>>> import numpy as np
>>> np.set_printoptions(suppress=True, linewidth=140)
>>> K = np.diag(np.array([-5, 2]))
>>> K
array([[-5,  0],
       [ 0,  2]])
>>> x0 = np.array([1, -2])
>>> y = K @ x0
>>> beta, lr = np.zeros(2), 1 / np.linalg.norm(K, 2) ** 2
>>> for i in range(250):
...     beta -= lr * K.T @ (K @ beta - y)
...     if i % 50 == 0: print(i, round(np.linalg.norm(K @ beta - y), 2))
... 
0 3.36
50 0.0
100 0.0
150 0.0
200 0.0
>>> round(np.linalg.cond(K), 2)
np.float64(2.5)
>>> mat = np.load("layer14.npy")
>>> mat.round(2)
array([[ 13.2 ,  -3.25, -13.41],
       [  6.69,  13.15,   3.97],
       [ -9.31,   3.78,  -9.35],
       [ -2.01,   6.81,  -5.75],
       [ -2.16,  10.56,   0.48]])
>>> x0 = np.array([-2, 2, 0])
>>> y = mat @ x0
>>> np.round(np.linalg.pinv(mat) @ mat, 2) + 0
array([[1., 0., 0.],
       [0., 1., 0.],
       [0., 0., 1.]])
>>> np.round(np.linalg.lstsq(mat, y)[0], 2) + 0
array([-2.,  2.,  0.])
>>> try:
...     np.linalg.solve(mat, y)
... except np.linalg.LinAlgError as e:
...     print(repr(e))
... 
LinAlgError('Last 2 dimensions of the array must be square')
>>> np.round(np.linalg.solve(mat.T @ mat, mat.T @ y), 2) + 0
array([-2.,  2.,  0.])
>>> rng = np.random.default_rng(360)
>>> y = y + 0.3 * rng.normal(size=5)
>>> y.round(2)
array([-32.63,  12.9 ,  26.08,  17.62,  25.07])
>>> beta, *_ = np.linalg.lstsq(mat, y)
>>> beta.round()
array([-2.,  2., -0.])
>>> [round(float(np.linalg.norm(np.linalg.solve(mat.T @ mat + lam * np.eye(3), mat.T @ y))), 2) for lam in (0, 1, 10, 100)]
[2.81, 2.8, 2.73, 2.19]
>>> round(np.linalg.norm(y - mat @ beta), 2)
np.float64(0.21)
>>> try:
...     np.linalg.cholesky(K)
... except np.linalg.LinAlgError as e:
...     print(e)
... 
Matrix is not positive definite
>>> np.all(np.linalg.eigvalsh(K) > 0)
np.False_
>>> [round(float(np.linalg.det(K[:i, :i])), 2) + 0 for i in range(1, 3)]
[-5.0, -10.0]
>>> np.round(np.diff(mat, axis=0), 2)
array([[ -6.52,  16.4 ,  17.38],
       [-16.  ,  -9.37, -13.32],
       [  7.3 ,   3.03,   3.6 ],
       [ -0.15,   3.74,   6.23]])
>>> np.round(np.linalg.svd(mat, compute_uv=False), 2)
array([20. , 18. , 16.2])
>>> np.linalg.matrix_rank(mat)
np.int64(3)
>>> round(float(np.abs(mat).max()), 2)
13.41
>>> np.round(mat - mat[0], 2)
array([[  0.  ,   0.  ,   0.  ],
       [ -6.52,  16.4 ,  17.38],
       [-22.51,   7.03,   4.06],
       [-15.21,  10.06,   7.66],
       [-15.36,  13.81,  13.89]])
>>> np.linalg.rank(mat)
Traceback (most recent call last):
  File "<python-input-32>", line 1, in <module>
    np.linalg.rank(mat)
    ^^^^^^^^^^^^^^
AttributeError: module 'numpy.linalg' has no attribute 'rank'
>>> mat.shape
(5, 3)
>>> np.round(mat.mean(axis=0), 2)
array([ 1.28,  6.21, -4.81])
>>> np.round(mat.sum(axis=1), 2)
array([ -3.46,  23.81, -14.88,  -0.95,   8.88])
>>> t = np.radians(71)
>>> Rm = np.eye(3)
>>> Rm[0, 0] = Rm[2, 2] = np.cos(t)
>>> Rm[0, 2], Rm[2, 0] = -np.sin(t), np.sin(t)
>>> Rm.round(2)
array([[ 0.33,  0.  , -0.95],
       [ 0.  ,  1.  ,  0.  ],
       [ 0.95,  0.  ,  0.33]])
>>> A2 = mat @ Rm.T
>>> np.round(np.linalg.svd(mat, compute_uv=False), 2), np.round(np.linalg.svd(A2, compute_uv=False), 2)
(array([20. , 18. , 16.2]), array([20. , 18. , 16.2]))
>>> np.allclose(np.linalg.norm(mat, axis=1), np.linalg.norm(A2, axis=1))
True
>>> np.round(np.abs(A2 - mat).max(axis=0), 2)
array([15.12,  0.  , 21.53])
>>> round(np.linalg.det(Rm), 2), round(float(np.trace(Rm)), 2)
(np.float64(1.0), 1.65)
>>> F = np.load("arr.npy")
>>> F
array([[ 6,  9, -8, -5, -1],
       [ 5, -8,  2, -1, -1],
       [-3,  3,  4,  4,  1],
       [ 5, -8,  2, -1, -1],
       [-3, -7,  1, -3,  5]])
>>> Uu, sigma, vt = np.linalg.svd(F)
>>> np.argmax(sigma[:-1] / (sigma[1:] + 1e-6)) + 1
np.int64(4)
>>> A2 = Uu[:, :4] @ np.diag(sigma[:4]) @ vt[:4]
>>> round(float(np.abs(F - A2).max()), 2)
0.0
>>> A2.round(2)
array([[ 6.,  9., -8., -5., -1.],
       [ 5., -8.,  2., -1., -1.],
       [-3.,  3.,  4.,  4.,  1.],
       [ 5., -8.,  2., -1., -1.],
       [-3., -7.,  1., -3.,  5.]])
>>> Uu, sigma, vt = np.linalg.svd(A2)
>>> vecs = vt[:(sigma > 1e-8).sum()]
>>> x0 = A2[2] + -1 * A2[3] + rng.integers(2) * np.eye(5)[2]
>>> x0.round(2)
array([-8., 11.,  2.,  5.,  2.])
>>> np.linalg.matrix_rank(np.vstack([A2, x0]))
np.int64(4)
>>> np.round(np.diag(vecs.T @ vecs), 2)
array([0.97, 0.97, 0.7 , 0.51, 0.84])
>>> data = np.array([[-2.1, -1.5, 1.5, 1.6, 0.9, 0.6, 1.0, 0.0],
...     [-2.4, 0.1, 0.4, 0.6, 0.9, -0.2, 1.0, -0.7],
...     [-1.6, -0.6, 1.2, -0.9, 0.9, -0.6, -0.5, 0.3],
...     [-0.2, -0.2, 1.3, -0.6, -1.5, -2.4, -0.6, 0.2],
...     [0.5, 0.5, -2.2, 1.1, -2.4, -0.5, 0.0, -1.9],
...     [-0.4, -0.4, 1.4, -0.3, -2.2, 1.2, -0.5, -3.0]])
>>> data[:, 5] *= 10
>>> data
array([[ -2.1,  -1.5,   1.5,   1.6,   0.9,   6. ,   1. ,   0. ],
       [ -2.4,   0.1,   0.4,   0.6,   0.9,  -2. ,   1. ,  -0.7],
       [ -1.6,  -0.6,   1.2,  -0.9,   0.9,  -6. ,  -0.5,   0.3],
       [ -0.2,  -0.2,   1.3,  -0.6,  -1.5, -24. ,  -0.6,   0.2],
       [  0.5,   0.5,  -2.2,   1.1,  -2.4,  -5. ,   0. ,  -1.9],
       [ -0.4,  -0.4,   1.4,  -0.3,  -2.2,  12. ,  -0.5,  -3. ]])
>>> T = np.stack([data, 4 * data, data[::-1]])
>>> np.round(np.einsum("bij,cij->bc", T, T), 2)
array([[  886.35,  3545.4 ,   451.86],
       [ 3545.4 , 14181.6 ,  1807.44],
       [  451.86,  1807.44,   886.35]])
>>> (T @ data.T).shape
(3, 6, 6)
>>> np.linalg.matrix_rank(T)
array([6, 6, 6])
>>> T.shape
(3, 6, 8)
>>> t = np.radians(135)
>>> Rm = np.eye(8)
>>> Rm[3, 3] = Rm[2, 2] = np.cos(t)
>>> Rm[3, 2], Rm[2, 3] = -np.sin(t), np.sin(t)
>>> Rm.round(2)
array([[ 1.  ,  0.  ,  0.  ,  0.  ,  0.  ,  0.  ,  0.  ,  0.  ],
       [ 0.  ,  1.  ,  0.  ,  0.  ,  0.  ,  0.  ,  0.  ,  0.  ],
       [ 0.  ,  0.  , -0.71,  0.71,  0.  ,  0.  ,  0.  ,  0.  ],
       [ 0.  ,  0.  , -0.71, -0.71,  0.  ,  0.  ,  0.  ,  0.  ],
       [ 0.  ,  0.  ,  0.  ,  0.  ,  1.  ,  0.  ,  0.  ,  0.  ],
       [ 0.  ,  0.  ,  0.  ,  0.  ,  0.  ,  1.  ,  0.  ,  0.  ],
       [ 0.  ,  0.  ,  0.  ,  0.  ,  0.  ,  0.  ,  1.  ,  0.  ],
       [ 0.  ,  0.  ,  0.  ,  0.  ,  0.  ,  0.  ,  0.  ,  1.  ]])
>>> A2 = data @ Rm.T
>>> np.allclose(np.linalg.norm(data, axis=1), np.linalg.norm(A2, axis=1))
True
>>> np.round(np.linalg.svd(data, compute_uv=False), 2), np.round(np.linalg.svd(A2, compute_uv=False), 2)
(array([28.7 ,  5.4 ,  4.5 ,  3.17,  1.68,  0.76]), array([28.7 ,  5.4 ,  4.5 ,  3.17,  1.68,  0.76]))
>>> data.reshape(2, -1)
array([[ -2.1,  -1.5,   1.5,   1.6,   0.9,   6. ,   1. ,   0. ,  -2.4,   0.1,   0.4,   0.6,   0.9,  -2. ,   1. ,  -0.7,  -1.6,  -0.6,
          1.2,  -0.9,   0.9,  -6. ,  -0.5,   0.3],
       [ -0.2,  -0.2,   1.3,  -0.6,  -1.5, -24. ,  -0.6,   0.2,   0.5,   0.5,  -2.2,   1.1,  -2.4,  -5. ,   0. ,  -1.9,  -0.4,  -0.4,
          1.4,  -0.3,  -2.2,  12. ,  -0.5,  -3. ]])
>>> data.ravel(order="F")
array([ -2.1,  -2.4,  -1.6,  -0.2,   0.5,  -0.4,  -1.5,   0.1,  -0.6,  -0.2,   0.5,  -0.4,   1.5,   0.4,   1.2,   1.3,  -2.2,   1.4,   1.6,
         0.6,  -0.9,  -0.6,   1.1,  -0.3,   0.9,   0.9,   0.9,  -1.5,  -2.4,  -2.2,   6. ,  -2. ,  -6. , -24. ,  -5. ,  12. ,   1. ,   1. ,
        -0.5,  -0.6,   0. ,  -0.5,   0. ,  -0.7,   0.3,   0.2,  -1.9,  -3. ])
>>> T = data.reshape(6, 2, -1)
>>> T[:, 0]
array([[-2.1, -1.5,  1.5,  1.6],
       [-2.4,  0.1,  0.4,  0.6],
       [-1.6, -0.6,  1.2, -0.9],
       [-0.2, -0.2,  1.3, -0.6],
       [ 0.5,  0.5, -2.2,  1.1],
       [-0.4, -0.4,  1.4, -0.3]])
>>> T.transpose(1, 0, 2)
array([[[ -2.1,  -1.5,   1.5,   1.6],
        [ -2.4,   0.1,   0.4,   0.6],
        [ -1.6,  -0.6,   1.2,  -0.9],
        [ -0.2,  -0.2,   1.3,  -0.6],
        [  0.5,   0.5,  -2.2,   1.1],
        [ -0.4,  -0.4,   1.4,  -0.3]],

       [[  0.9,   6. ,   1. ,   0. ],
        [  0.9,  -2. ,   1. ,  -0.7],
        [  0.9,  -6. ,  -0.5,   0.3],
        [ -1.5, -24. ,  -0.6,   0.2],
        [ -2.4,  -5. ,   0. ,  -1.9],
        [ -2.2,  12. ,  -0.5,  -3. ]]])
>>> np.round(T.sum(axis=1), 2)
array([[ -1.2,   4.5,   2.5,   1.6],
       [ -1.5,  -1.9,   1.4,  -0.1],
       [ -0.7,  -6.6,   0.7,  -0.6],
       [ -1.7, -24.2,   0.7,  -0.4],
       [ -1.9,  -4.5,  -2.2,  -0.8],
       [ -2.6,  11.6,   0.9,  -3.3]])
>>> T.shape
(6, 2, 4)
>>> np.swapaxes(T, 1, 2)[3]
array([[ -0.2,  -1.5],
       [ -0.2, -24. ],
       [  1.3,  -0.6],
       [ -0.6,   0.2]])
>>> np.round(np.einsum("ihd,ihd->ih", T, T), 2)
array([[ 11.47,  37.81],
       [  6.29,   6.3 ],
       [  5.17,  37.15],
       [  2.13, 578.65],
       [  6.55,  34.37],
       [  2.37, 158.09]])
